% ipython --no-banner

In [1]: import numpy as np

In [2]: np.set_printoptions(precision=2, suppress=True, linewidth=120, legacy="1.25")

In [3]: def tidy(a):
   ...:     return np.round(a, 2) + 0
   ...: 

In [4]: feats = np.load("block6.npy")

In [5]: feats
Out[5]: 
array([[ 4,  2, -2,  0],
       [ 2, -4,  0,  0],
       [-2,  0, -6, -2],
       [ 0,  0, -2,  4]])

In [6]: w, evecs = np.linalg.eig(feats)

In [7]: tidy(w)
Out[7]: array([ 5.01,  4.17, -6.8 , -4.39])

In [8]: tidy(np.sort(np.linalg.eigvals(feats.T)))
Out[8]: array([-6.8 , -4.39,  4.17,  5.01])

In [9]: tidy(np.prod(w))
Out[9]: 624.0

In [10]: data = np.loadtxt("x.csv", delimiter=",")

In [11]: tidy(data)
Out[11]: 
array([[ 0.73,  0.31, -0.31],
       [ 0.31,  0.13, -0.13],
       [-0.31, -0.13,  0.13]])

In [12]: left, sig, vt = np.linalg.svd(data)

In [13]: evecs = vt[:(sig > 1e-8).sum()]

In [14]: rng = np.random.default_rng(77)

In [15]: x = data[0] + 2 * data[2] + rng.integers(2) * np.eye(3)[1]

In [16]: tidy(x)
Out[16]: array([ 0.1 ,  0.04, -0.04])

In [17]: tidy(np.diag(evecs.T @ evecs))
Out[17]: array([0.73, 0.13, 0.13])

In [18]: tidy(np.linalg.norm(x - evecs.T @ evecs @ x))
Out[18]: 0.0

In [19]: np.linalg.matrix_rank(np.vstack([data, x]))
Out[19]: 1

In [20]: E = np.array([[1, 2, 1, 2], [-2, 2, -2, 0], [-9, 12, -9, 2]])

In [21]: np.linalg.matrix_rank(E, rtol=0.1)
Out[21]: 2

In [22]: np.linalg.cond(E) > 100
Out[22]: True

In [23]: np.argsort(-np.linalg.norm(E, axis=0).round(6), kind="stable")[:3]
Out[23]: array([1, 0, 2])

In [24]: left, sig, vt = np.linalg.svd(E)

In [25]: evecs = vt[:(sig > 1e-8).sum()]

In [26]: x = E[2] + -3 * E[0] + rng.integers(2) * np.eye(4)[3]

In [27]: x
Out[27]: array([-12.,   6., -12.,  -3.])

In [28]: tidy(np.linalg.norm(x - evecs.T @ evecs @ x))
Out[28]: 0.77

In [29]: np.allclose(evecs.T @ evecs @ x, x)
Out[29]: False

In [30]: tidy(np.diag(evecs.T @ evecs))
Out[30]: array([0.43, 0.73, 0.43, 0.4 ])

In [31]: def softmax(z):
    ...:     e = np.exp(z - z.max(axis=-1, keepdims=True))
    ...:     return e / e.sum(axis=-1, keepdims=True)
    ...: 

In [32]: tidy(softmax(10 * E[1]))
Out[32]: array([0., 1., 0., 0.])

In [33]: scores = E @ E.T / np.sqrt(4)

In [34]: softmax(scores).round(6).argmax(axis=1)
Out[34]: array([0, 2, 2])

In [35]: tidy(softmax(scores))
Out[35]: 
array([[0.5, 0. , 0.5],
       [0. , 0. , 1. ],
       [0. , 0. , 1. ]])

In [36]: tidy(softmax(scores)[1] @ E)
Out[36]: array([-9., 12., -9.,  2.])

In [37]: tidy(softmax(scores + np.triu(np.full(scores.shape, -np.inf), 1)))
Out[37]: 
array([[1., 0., 0.],
       [0., 1., 0.],
       [0., 0., 1.]])

In [38]: E.ravel(order="F")
Out[38]: array([ 1, -2, -9,  2,  2, 12,  1, -2, -9,  2,  0,  2])

In [39]: E.reshape(2, -1)
Out[39]: 
array([[ 1,  2,  1,  2, -2,  2],
       [-2,  0, -9, 12, -9,  2]])

In [40]: blk = E.reshape(3, 2, -1)

In [41]: blk.shape
Out[41]: (3, 2, 2)

In [42]: np.einsum("ihd,ihd->ih", blk, blk)
Out[42]: 
array([[  5,   5],
       [  8,   4],
       [225,  85]])

In [43]: np.einsum("ihd,jhd->hij", blk, blk).shape
Out[43]: (2, 3, 3)

In [44]: blk.sum(axis=1)
Out[44]: 
array([[  2,   4],
       [ -4,   2],
       [-18,  14]])
